% ipython --no-banner

In [1]: import numpy as np

In [2]: np.set_printoptions(precision=3, suppress=True, linewidth=160)

In [3]: rd = lambda a: np.round(a, 3) + 0

In [4]: m1 = np.loadtxt("m.csv", delimiter=",")

In [5]: m1
Out[5]: 
array([[ 1.203,  1.358,  0.486,  4.992, -1.86 ,  2.686,  1.679, -1.154],
       [-2.195,  2.616, -0.9  , -1.125,  5.351, -3.575, -1.064,  0.515],
       [ 0.967, -1.812,  0.487, -0.561, -1.193, -1.593, -2.524,  0.333],
       [ 1.94 ,  3.023,  0.621, -5.834, -1.264,  2.352,  1.637, -1.904],
       [ 0.704,  0.863, -1.083,  3.496,  3.041,  4.953, -0.852,  1.331],
       [-0.332,  1.112,  0.091,  0.664,  0.198,  0.204, -0.439,  1.962],
       [ 4.028, -2.748, -1.286,  2.424, -0.976,  2.086,  1.102,  0.794],
       [ 0.496, -2.422,  1.126, -1.194,  2.888, -1.016,  1.211, -4.367],
       [ 1.156,  0.133,  1.385,  4.152,  2.068,  3.129, -3.457, -0.667],
       [-0.326,  0.776, -0.714, -1.371, -3.57 , -0.947, -0.179,  0.732],
       [ 2.767,  2.757, -0.341, -2.347,  3.501,  0.483, -1.727,  6.938],
       [ 0.336,  0.499,  2.017,  3.171,  4.331, -0.236,  1.846, -2.411],
       [ 1.981, -1.798, -2.259, -0.07 , -3.605,  1.394, -3.245,  7.251],
       [-3.059,  0.876,  1.835, -2.74 , -1.628, -1.409,  3.318,  0.463],
       [ 0.057,  2.267,  4.698, -0.177,  0.549, -0.144,  1.007, -2.276],
       [-2.66 ,  2.366,  1.184, -0.898,  3.171,  2.591, -2.996,  2.122],
       [ 0.271, -1.99 ,  0.728, -0.094, -0.137, -1.403, -3.927,  2.947],
       [ 2.733, -0.502,  1.069,  1.283, -0.819, -0.116, -0.969,  3.506],
       [ 4.094,  1.58 ,  1.76 ,  1.343,  0.231,  5.445,  1.852, -1.709],
       [ 1.052, -0.364, -2.881, -1.534, -3.457, -3.563, -1.25 ,  2.255],
       [ 2.108,  2.565, -2.541,  3.133,  5.113,  1.58 , -1.387,  1.484],
       [-0.467, -4.037, -0.557,  0.156, -0.979,  5.109,  2.856, -2.414],
       [ 3.466, -0.025, -2.288,  1.236,  1.465, -0.449, -2.066,  0.764],
       [-2.131,  1.615,  3.065, -0.989, -0.517, -1.096,  3.944, -4.057],
       [ 4.48 ,  3.423,  1.506,  1.698,  0.123, -0.714, -0.427, -1.996],
       [ 0.603,  0.219, -1.18 ,  1.008, -0.029, -0.115, -3.763,  3.83 ],
       [ 1.116, -4.58 ,  0.387, -2.298, -1.64 ,  1.23 , -0.427,  1.933],
       [-0.615,  3.472,  1.042,  2.483,  0.086, -0.665, -0.208,  2.647],
       [ 2.217,  0.987, -0.44 ,  3.343,  1.203,  1.71 ,  0.237, -3.213],
       [-2.467,  1.72 ,  1.158, -1.207,  0.634,  3.006,  3.749, -4.437],
       [-3.017,  4.09 ,  4.081, -3.204,  2.555,  0.082,  0.343, -3.847],
       [-1.024,  0.36 , -0.769, -0.74 ,  0.284, -2.341, -1.597,  3.835],
       [-2.151,  2.369,  1.266, -3.254,  0.56 ,  1.159,  0.857, -0.826],
       [-2.856, -1.459, -1.821, -1.195,  2.777,  0.957,  1.414,  3.116],
       [ 1.865,  1.473,  4.137,  2.02 , -0.006,  3.291, -4.365, -2.409],
       [-4.854, -0.573, -1.891,  2.159, -0.456, -1.926, -1.557,  0.304],
       [ 4.211, -5.303, -1.466, -2.493,  0.629,  0.202, -2.492, -0.158],
       [ 1.253, -2.28 , -4.666,  2.194, -0.976, -0.188,  1.142,  1.81 ]])

In [6]: vec = np.array([0, -1, -1, 3, 0, 0, 1, -3])

In [7]: rhs = m1 @ vec

In [8]: beta, lr = np.zeros(8), 1 / np.linalg.norm(m1, 2) ** 2

In [9]: for i in range(10):
   ...:     beta -= lr * m1.T @ (m1 @ beta - rhs)
   ...:     if i % 2 == 0: print(i, round(np.linalg.norm(m1 @ beta - rhs), 3))
   ...: 
0 33.353
2 13.568
4 6.539
6 3.511
8 2.165

In [10]: rd(np.linalg.cond(m1))
Out[10]: np.float64(3.196)

In [11]: rd(beta)
Out[11]: array([ 0.028, -1.066, -0.837,  2.992,  0.037,  0.011,  1.091, -2.884])

In [12]: proj = m1 @ np.linalg.solve(m1.T @ m1, m1.T)

In [13]: rd(np.trace(proj))
Out[13]: np.float64(8.0)

In [14]: rd(proj @ m1[:, 2])
Out[14]: 
array([ 0.486, -0.9  ,  0.487,  0.621, -1.083,  0.091, -1.286,  1.126,  1.385, -0.714, -0.341,  2.017, -2.259,  1.835,  4.698,  1.184,  0.728,  1.069,  1.76 ,
       -2.881, -2.541, -0.557, -2.288,  3.065,  1.506, -1.18 ,  0.387,  1.042, -0.44 ,  1.158,  4.081, -0.769,  1.266, -1.821,  4.137, -1.891, -1.466, -4.666])

In [15]: rd(np.linalg.eigvalsh(proj))
Out[15]: array([0., 0., 0., 0., 0., 0., 0., 0., 0., 0., 0., 0., 0., 0., 0., 0., 0., 0., 0., 0., 0., 0., 0., 0., 0., 0., 0., 0., 0., 0., 1., 1., 1., 1., 1., 1., 1., 1.])

In [16]: idx = m1[:, 4] > np.median(m1[:, 4])

In [17]: r0 = m1[idx].mean(axis=0) - m1[~idx].mean(axis=0)

In [18]: idx.astype(int)
Out[18]: array([0, 1, 0, 0, 1, 1, 0, 1, 1, 0, 1, 1, 0, 0, 1, 1, 0, 0, 1, 0, 1, 0, 1, 0, 0, 0, 0, 0, 1, 1, 1, 1, 1, 1, 0, 0, 1, 0])

In [19]: ((m1 - m1.mean(axis=0)) @ r0 > 0).astype(int)
Out[19]: array([0, 1, 0, 1, 1, 0, 0, 1, 1, 0, 1, 1, 0, 0, 1, 1, 0, 0, 1, 0, 1, 0, 0, 1, 1, 0, 0, 0, 1, 1, 1, 0, 1, 1, 1, 0, 0, 0])

In [20]: rd(r0)
Out[20]: array([-0.375,  1.133,  0.378, -0.117,  3.34 ,  0.701,  0.084, -0.88 ])

In [21]: np.argsort(-np.abs(r0).round(6), kind="stable")
Out[21]: array([4, 1, 7, 5, 2, 0, 3, 6])

In [22]: A2 = np.c_[m1[:, :7] @ np.array([[0, 0, 1, -2, 2, -2, -1],
    ...:     [0, 1, -1, -2, -1, 1, -1],
    ...:     [0, -2, -2, -2, -1, -2, 1],
    ...:     [2, -1, 1, -2, -2, -1, -1],
    ...:     [-1, 0, 0, 2, -1, -1, -1],
    ...:     [-2, 0, 2, 2, 2, 2, -1],
    ...:     [-2, 2, 1, -2, 0, -1, 1]]), np.array([2, -2, 1, 2, 1, 0, 3, 2, 0, -4, -3, 1, 3, 4, -5, -3, -1, 5, 5, 3, 3, 4, 4, -4, 3, -2, 5, 2, 5, -5, 4, -5, 4, 2, -2, 1, 4, 1])]

In [23]: rd(A2)
Out[23]: 
array([[  3.114,  -1.248,  10.916, -17.784,  -2.19 ,  -1.459,  -6.214,   2.   ],
       [  1.677,   3.413, -12.35 ,   8.888, -16.357,  -1.506,  -3.036,  -2.   ],
       [  8.305,  -7.273,  -4.466,   1.314,   2.388,  -3.628,   2.155,   1.   ],
       [-18.382,  10.889,  -1.818,  -0.598,  17.872,   8.066,   2.041,   2.   ],
       [ -4.251,  -2.171,  14.557,   9.732,   1.501,   5.842, -14.992,   1.   ],
       [  1.6  ,  -0.612,  -0.993,  -1.388,  -2.985,   1.579,  -2.194,   0.   ],
       [ -0.552,  -0.396,  17.046,  -4.82 ,  12.39 ,  -6.61 ,  -4.998,   3.   ],
       [ -5.666,  -1.058,  -1.349,   5.31 ,  -0.244, -10.603,   3.585,   2.   ],
       [  6.892, -13.703,   5.206,   3.656,  -3.32 ,  -1.454, -12.71 ,   0.   ],
       [  3.08 ,   3.217,  -3.118,  -5.406,   3.704,   6.082,   4.545,  -4.   ],
       [ -5.707,   2.332,  -2.416,   5.75 ,   5.277,  -0.556,  -9.229,  -3.   ],
       [ -1.209,  -3.014,   0.348,  -7.548, -12.989, -14.027,  -4.238,   1.   ],
       [  7.167,  -3.7  ,   7.77 ,   6.36 ,  14.552,   8.466,  -3.406,   3.   ],
       [ -7.67 ,   6.582,  -9.845,  -6.534,  -4.539,   1.556,  13.113,   4.   ],
       [ -2.629,  -4.938, -11.064, -14.894,  -7.334,  -8.91 ,   3.153,  -5.   ],
       [ -4.157,  -5.096,  -6.106,  17.532,  -5.063,  11.223,  -6.382,  -3.   ],
       [ 10.609, -11.206,  -6.022,   6.944,  -0.677,  -2.636,   0.154,  -1.   ],
       [  5.555,  -5.861,   1.179,  -9.098,   2.92 ,  -7.833,  -2.479,   5.   ],
       [-12.139,   0.421,  13.079,  -9.906,  12.821,  -2.664,  -9.081,   5.   ],
       [ 10.015,   4.432,  -2.732,  -4.086,   4.748,   2.409,   3.735,   3.   ],
       [  0.767,   1.74 ,   9.531,   5.63 ,  -4.027,  -0.268, -18.427,   3.   ],
       [-14.639,   2.633,  17.914,  12.358,  14.545,   6.196,   2.517,   4.   ],
       [  6.037,  -0.817,   6.339,   1.386,   4.41 ,  -3.914, -10.047,   4.   ],
       [ -7.157,   4.362,  -9.113, -14.234,  -8.639,  -4.883,  10.127,  -4.   ],
       [  5.555,  -2.141,  -2.112, -22.542,  -0.916, -11.371,  -7.931,   3.   ],
       [  9.801,  -5.955,  -0.241,   5.938,  -0.05 ,   3.927,  -6.629,  -2.   ],
       [ -4.562,  -3.91 ,   4.657,  10.784,  15.121,  -0.761,   6.132,   5.   ],
       [  6.626,  -1.511,  -5.226, -13.506, -12.126,  -1.073,  -3.927,   2.   ],
       [  1.589,  -1.002,   9.11 ,  -6.862,  -0.582,  -3.93 ,  -9.663,   5.   ],
       [-16.558,   8.109,   2.051,   1.374,  -0.02 ,   7.174,   3.221,  -5.   ],
       [ -9.813,  -0.182, -17.966,   0.688, -10.188,   2.432,   3.918,   4.   ],
       [  6.112,  -0.556,  -6.865,   3.426,  -5.125,   1.317,   1.095,  -5.   ],
       [-11.1  ,   4.805,  -7.131,   5.264,   0.329,   8.294,   3.44 ,   4.   ],
       [ -9.909,   6.206,   4.378,  19.302,  -0.905,   6.813,   1.369,   2.   ],
       [  6.194, -17.551,  -3.645,  -3.69 ,   0.668,  -1.598,  -8.871,  -2.   ],
       [ 11.74 ,  -2.064,  -3.749,   8.668, -14.958,   8.919,   2.202,   1.   ],
       [ -1.035,  -4.862,   7.865,  16.748,  19.952,  -6.033,  -1.204,   4.   ],
       [  3.456,   7.142,  15.825,   2.386,   5.664,   1.81 ,  -3.527,   1.   ]])

In [24]: rd(np.linalg.norm(np.linalg.qr(m1)[0].T @ A2, axis=0) ** 2 / ((A2 ** 2).sum(axis=0) + 1e-12))
Out[24]: array([1.   , 1.   , 1.   , 1.   , 1.   , 1.   , 1.   , 0.236])

In [25]: np.linalg.matrix_rank(A2)
Out[25]: np.int64(8)

In [26]: np.linalg.matrix_rank(np.c_[m1, A2])
Out[26]: np.int64(9)

In [27]: rd(np.linalg.lstsq(m1, A2[:, 0])[0])
Out[27]: array([ 0.,  0.,  0.,  2., -1., -2., -2.,  0.])
